% python3 -q
>>> import numpy as np
>>> np.set_printoptions(precision=2, suppress=True, linewidth=100)
>>> m1 = np.array([[-1, 3, -1, 0, 0, 0],
...     [4, -1, -2, 0, 0, 0],
...     [-1, -3, 1, 0, 0, 0],
...     [-2, 6, -2, -3, 9, -3],
...     [8, -2, -4, 12, -3, -6],
...     [-2, -6, 2, -3, -9, 3]])
>>> m1
array([[-1,  3, -1,  0,  0,  0],
       [ 4, -1, -2,  0,  0,  0],
       [-1, -3,  1,  0,  0,  0],
       [-2,  6, -2, -3,  9, -3],
       [ 8, -2, -4, 12, -3, -6],
       [-2, -6,  2, -3, -9,  3]])
>>> round(np.linalg.norm(m1) ** 2 / np.linalg.norm(m1, 2) ** 2, 2)
np.float64(1.95)
>>> np.round(np.linalg.norm(m1[1], 1), 2), round(float(np.linalg.norm(m1[1], np.inf)), 2)
(np.float64(7.0), 4.0)
>>> np.linalg.norm(m1, axis=1)
array([ 3.32,  4.58,  3.32, 11.96, 16.52, 11.96])
>>> np.linalg.norm(m1, axis=0)
array([ 9.49,  9.75,  5.48, 12.73, 13.08,  7.35])
>>> round(float(np.linalg.norm(m1, "nuc")), 2)
44.18
>>> round(np.linalg.norm(m1[1] - m1[2]), 2)
np.float64(6.16)
>>> data = np.array([[3, -1, -3, -3, -1, -2],
...     [2, -2, 3, -2, 3, 0],
...     [0, 3, -1, -3, -1, 0],
...     [1, -1, -1, -1, 3, 3],
...     [1, 0, -2, -3, -1, 0],
...     [0, -2, 0, -2, -1, 1]])
>>> data[1] = data[4]
>>> data
array([[ 3, -1, -3, -3, -1, -2],
       [ 1,  0, -2, -3, -1,  0],
       [ 0,  3, -1, -3, -1,  0],
       [ 1, -1, -1, -1,  3,  3],
       [ 1,  0, -2, -3, -1,  0],
       [ 0, -2,  0, -2, -1,  1]])
>>> # rows and columns are dependent
>>> [round(float(x), 2) for x in np.linalg.svd(data, compute_uv=False)[:3]]
[8.29, 4.89, 3.81]
>>> np.linalg.matrix_rank(data, rtol=0.1)
np.int64(4)
>>> U, sig, Vt = np.linalg.svd(data, full_matrices=False)
>>> np.round(U.T @ U, 2) + 0
array([[1., 0., 0., 0., 0., 0.],
       [0., 1., 0., 0., 0., 0.],
       [0., 0., 1., 0., 0., 0.],
       [0., 0., 0., 1., 0., 0.],
       [0., 0., 0., 0., 1., 0.],
       [0., 0., 0., 0., 0., 1.]])
>>> np.round(Vt @ Vt.T, 2) + 0
array([[1., 0., 0., 0., 0., 0.],
       [0., 1., 0., 0., 0., 0.],
       [0., 0., 1., 0., 0., 0.],
       [0., 0., 0., 1., 0., 0.],
       [0., 0., 0., 0., 1., 0.],
       [0., 0., 0., 0., 0., 1.]])
>>> U.shape, sig.shape, Vt.shape
((6, 6), (6,), (6, 6))
>>> np.round(sig / sig[0], 2) + 0
array([1.  , 0.59, 0.46, 0.33, 0.06, 0.  ])
>>> sig.round(2) + 0
array([8.29, 4.89, 3.81, 2.74, 0.51, 0.  ])
>>> np.round(np.sqrt((sig ** 2).sum()), 2), round(float(np.linalg.norm(data)), 2)
(np.float64(10.72), 10.72)
